% ipython --no-banner

In [1]: import numpy as np

In [2]: np.set_printoptions(precision=2, suppress=True, linewidth=100, sign=" ")

In [3]: B = np.array([[1, 0, 2, 1, 2],
   ...:     [2, 0, 1, 0, 2],
   ...:     [2, 1, 0, 2, 2],
   ...:     [0, 0, 0, 0, 0],
   ...:     [1, 1, 1, 2, 2]])

In [4]: Z = np.array([[8, 0, 8, 1, 1, 0],
   ...:     [9, 3, 8, 4, 2, 2],
   ...:     [5, 6, 5, 0, 4, 7],
   ...:     [5, 3, 6, 4, 0, 7],
   ...:     [5, 9, 0, 0, 0, 7],
   ...:     [3, 3, 8, 5, 8, 2]])

In [5]: mat = np.block([[B, np.array([[3, 2, -2, 2, 1, 2],
   ...:     [2, 2, 1, 1, -3, 1],
   ...:     [1, 1, 0, -3, 3, -2],
   ...:     [-2, 3, 3, 1, 1, 1],
   ...:     [-2, 3, 2, -1, -2, -2]])], [np.zeros((6, 5)), Z]])

In [6]: mat
Out[6]: 
array([[ 1.,  0.,  2.,  1.,  2.,  3.,  2., -2.,  2.,  1.,  2.],
       [ 2.,  0.,  1.,  0.,  2.,  2.,  2.,  1.,  1., -3.,  1.],
       [ 2.,  1.,  0.,  2.,  2.,  1.,  1.,  0., -3.,  3., -2.],
       [ 0.,  0.,  0.,  0.,  0., -2.,  3.,  3.,  1.,  1.,  1.],
       [ 1.,  1.,  1.,  2.,  2., -2.,  3.,  2., -1., -2., -2.],
       [ 0.,  0.,  0.,  0.,  0.,  8.,  0.,  8.,  1.,  1.,  0.],
       [ 0.,  0.,  0.,  0.,  0.,  9.,  3.,  8.,  4.,  2.,  2.],
       [ 0.,  0.,  0.,  0.,  0.,  5.,  6.,  5.,  0.,  4.,  7.],
       [ 0.,  0.,  0.,  0.,  0.,  5.,  3.,  6.,  4.,  0.,  7.],
       [ 0.,  0.,  0.,  0.,  0.,  5.,  9.,  0.,  0.,  0.,  7.],
       [ 0.,  0.,  0.,  0.,  0.,  3.,  3.,  8.,  5.,  8.,  2.]])

In [7]: # rank 10

In [8]: U, sigma, Vh = np.linalg.svd(mat)

In [9]: sigma.round(2) + 0
Out[9]: array([ 26.61,  12.45,   8.87,   7.76,   6.71,   5.25,   3.09,   1.49,   1.16,   0.12,   0.  ])

In [10]: B = U[:, :10] @ np.diag(sigma[:10]) @ Vh[:10]

In [11]: round(np.abs(mat - B).max(), 2)
Out[11]: np.float64(0.0)

In [12]: round(np.linalg.norm(mat - B, 2), 2), round(sigma[10], 2)
Out[12]: (np.float64(0.0), np.float64(0.0))

In [13]: np.round(mat @ np.linalg.pinv(mat) @ mat, 2) + 0
Out[13]: 
array([[ 1.,  0.,  2.,  1.,  2.,  3.,  2., -2.,  2.,  1.,  2.],
       [ 2.,  0.,  1.,  0.,  2.,  2.,  2.,  1.,  1., -3.,  1.],
       [ 2.,  1.,  0.,  2.,  2.,  1.,  1.,  0., -3.,  3., -2.],
       [ 0.,  0.,  0.,  0.,  0., -2.,  3.,  3.,  1.,  1.,  1.],
       [ 1.,  1.,  1.,  2.,  2., -2.,  3.,  2., -1., -2., -2.],
       [ 0.,  0.,  0.,  0.,  0.,  8.,  0.,  8.,  1.,  1.,  0.],
       [ 0.,  0.,  0.,  0.,  0.,  9.,  3.,  8.,  4.,  2.,  2.],
       [ 0.,  0.,  0.,  0.,  0.,  5.,  6.,  5.,  0.,  4.,  7.],
       [ 0.,  0.,  0.,  0.,  0.,  5.,  3.,  6.,  4.,  0.,  7.],
       [ 0.,  0.,  0.,  0.,  0.,  5.,  9.,  0.,  0.,  0.,  7.],
       [ 0.,  0.,  0.,  0.,  0.,  3.,  3.,  8.,  5.,  8.,  2.]])

In [14]: print(round(np.trace(np.linalg.pinv(mat) @ mat), 2))
10.0

In [15]: U, sigma, Vh = np.linalg.svd(mat)

In [16]: vecs = Vh[:(sigma > 1e-8).sum()]

In [17]: rng = np.random.default_rng(8)

In [18]: x0 = mat[6] + 4 * mat[9] + rng.integers(2) * np.eye(11)[2]

In [19]: x0
Out[19]: array([  0.,   0.,   1.,   0.,   0.,  29.,  39.,   8.,   4.,   2.,  30.])

In [20]: np.diag(vecs.T @ vecs)
Out[20]: array([ 0.81,  0.81,  0.81,  1.  ,  0.57,  1.  ,  1.  ,  1.  ,  1.  ,  1.  ,  1.  ])

In [21]: np.linalg.matrix_rank(np.vstack([mat, x0]))
Out[21]: np.int64(11)

In [22]: round(np.linalg.norm(x0 - vecs.T @ vecs @ x0), 2)
Out[22]: np.float64(0.44)

In [23]: print(np.round(vecs.T @ vecs, 2) + 0)
[[ 0.81 -0.19 -0.19  0.    0.29  0.    0.    0.    0.    0.    0.  ]
 [-0.19  0.81 -0.19  0.    0.29  0.    0.    0.    0.    0.    0.  ]
 [-0.19 -0.19  0.81  0.    0.29  0.    0.    0.    0.    0.    0.  ]
 [ 0.    0.    0.    1.    0.    0.    0.    0.    0.    0.    0.  ]
 [ 0.29  0.29  0.29  0.    0.57  0.    0.    0.    0.    0.    0.  ]
 [ 0.    0.    0.    0.    0.    1.    0.    0.    0.    0.    0.  ]
 [ 0.    0.    0.    0.    0.    0.    1.    0.    0.    0.    0.  ]
 [ 0.    0.    0.    0.    0.    0.    0.    1.    0.    0.    0.  ]
 [ 0.    0.    0.    0.    0.    0.    0.    0.    1.    0.    0.  ]
 [ 0.    0.    0.    0.    0.    0.    0.    0.    0.    1.    0.  ]
 [ 0.    0.    0.    0.    0.    0.    0.    0.    0.    0.    1.  ]]

In [24]: J = np.loadtxt("layer9.csv", delimiter=",")

In [25]: J
Out[25]: 
array([[ 3., -2., -1.,  2., -3.,  3.,  1.,  0.,  0.,  0.,  0.,  0.,  0.,  0.,  0.,  0.],
       [ 3.,  0.,  1., -2.,  0., -1., -1.,  0.,  0.,  0.,  0.,  0.,  0.,  0.,  0.,  0.],
       [-1., -3., -2.,  3., -3.,  0., -3.,  0.,  0.,  0.,  0.,  0.,  0.,  0.,  0.,  0.],
       [ 1.,  1.,  1., -3., -1., -2., -1.,  0.,  0.,  0.,  0.,  0.,  0.,  0.,  0.,  0.],
       [-2.,  3.,  3.,  2.,  3., -1.,  1.,  0.,  0.,  0.,  0.,  0.,  0.,  0.,  0.,  0.],
       [ 0., -3.,  0., -3.,  1.,  1.,  0.,  0.,  0.,  0.,  0.,  0.,  0.,  0.,  0.,  0.],
       [-2.,  0., -2.,  3., -3.,  0.,  0.,  0.,  0.,  0.,  0.,  0.,  0.,  0.,  0.,  0.],
       [ 0.,  0.,  0.,  0.,  0.,  0.,  0., -3.,  2.,  3.,  0., -2.,  0., -3., -2.,  2.],
       [ 0.,  0.,  0.,  0.,  0.,  0.,  0.,  2., -2.,  0.,  3., -3., -3.,  2.,  3.,  1.],
       [ 0.,  0.,  0.,  0.,  0.,  0.,  0., -3.,  0.,  0.,  2.,  2.,  1., -1.,  1.,  0.],
       [ 0.,  0.,  0.,  0.,  0.,  0.,  0., -1.,  1., -2., -3.,  1.,  0., -1., -1.,  0.],
       [ 0.,  0.,  0.,  0.,  0.,  0.,  0.,  1., -1., -2.,  3.,  3.,  3.,  0.,  3.,  2.],
       [ 0.,  0.,  0.,  0.,  0.,  0.,  0., -1., -3.,  1.,  1., -1.,  0., -3.,  1.,  0.],
       [ 0.,  0.,  0.,  0.,  0.,  0.,  0., -1., -2., -2.,  1., -3., -3.,  0.,  1., -1.],
       [ 0.,  0.,  0.,  0.,  0.,  0.,  0.,  1.,  2.,  3.,  1.,  0.,  1.,  2.,  0., -3.],
       [ 0.,  0.,  0.,  0.,  0.,  0.,  0., -2., -3., -2.,  0., -2., -3.,  3., -1., -2.]])

In [26]: z = rng.permutation(16)

In [27]: B = J[:, z] * rng.choice([-1, 1], 16)

In [28]: B
Out[28]: 
array([[-0.,  2., -3.,  0., -0.,  0., -0., -0.,  2., -0., -1., -3.,  3.,  0., -0.,  1.],
       [-0., -2., -3.,  0., -0.,  0., -0., -0., -0., -0.,  1.,  0., -1.,  0., -0., -1.],
       [-0.,  3.,  1.,  0., -0.,  0., -0., -0.,  3., -0.,  3., -3.,  0.,  0., -0.,  2.],
       [-0., -3., -1.,  0., -0.,  0., -0., -0., -1., -0.,  1., -1., -2.,  0., -0., -1.],
       [-0.,  2.,  2.,  0., -0.,  0., -0., -0., -3., -0., -1.,  3., -1.,  0., -0., -3.],
       [-0., -3., -0.,  0., -0.,  0., -0., -0.,  3., -0., -0.,  1.,  1.,  0., -0., -0.],
       [-0.,  3.,  2.,  0., -0.,  0., -0., -0., -0., -0., -0., -3.,  0.,  0., -0.,  2.],
       [-0.,  0., -0.,  2.,  3., -2.,  3.,  2., -0., -2., -0.,  0.,  0.,  0., -3., -0.],
       [ 3.,  0., -0., -2., -2.,  3., -2.,  3., -0., -1., -0.,  0.,  0.,  3., -0., -0.],
       [-1.,  0., -0.,  0.,  3.,  1.,  1., -2., -0., -0., -0.,  0.,  0.,  2., -0., -0.],
       [-0.,  0., -0.,  1.,  1., -1.,  1., -1., -0., -0., -0.,  0.,  0., -3.,  2., -0.],
       [-3.,  0., -0., -1., -1.,  3., -0., -3., -0., -2., -0.,  0.,  0.,  3.,  2., -0.],
       [-0.,  0., -0., -3.,  1.,  1.,  3.,  1., -0., -0., -0.,  0.,  0.,  1., -1., -0.],
       [ 3.,  0., -0., -2.,  1.,  1., -0.,  3., -0.,  1., -0.,  0.,  0.,  1.,  2., -0.],
       [-1.,  0., -0.,  2., -1.,  0., -2., -0., -0.,  3., -0.,  0.,  0.,  1., -3., -0.],
       [ 3.,  0., -0., -3.,  2., -1., -3.,  2., -0.,  2., -0.,  0.,  0.,  0.,  2., -0.]])

In [29]: U, _, Vh = np.linalg.svd(J.T @ B)

In [30]: z
Out[30]: array([ 12,   3,   0,   8,   7,  14,  13,  11,   1,  15,   6,   4,   5,  10,   9,   2])

In [31]: A = np.load("out11.npy")

In [32]: A
Out[32]: 
array([[ 2.,  3.,  0.,  0.,  0.],
       [ 3.,  0.,  3.,  0.,  0.],
       [ 0.,  3.,  0.,  3.,  0.],
       [ 0.,  0.,  3.,  0.,  3.],
       [ 0.,  0.,  0.,  3.,  2.]])

In [33]: # equal to its transpose

In [34]: f = np.array([-1, 2, -1])

In [35]: np.correlate(A[2], A[4], "full")
Out[35]: array([ 0.,  6.,  9.,  6.,  9.,  0.,  0.,  0.,  0.])

In [36]: np.convolve(A[2], f)
Out[36]: array([ 0., -3.,  6., -6.,  6., -3.,  0.])
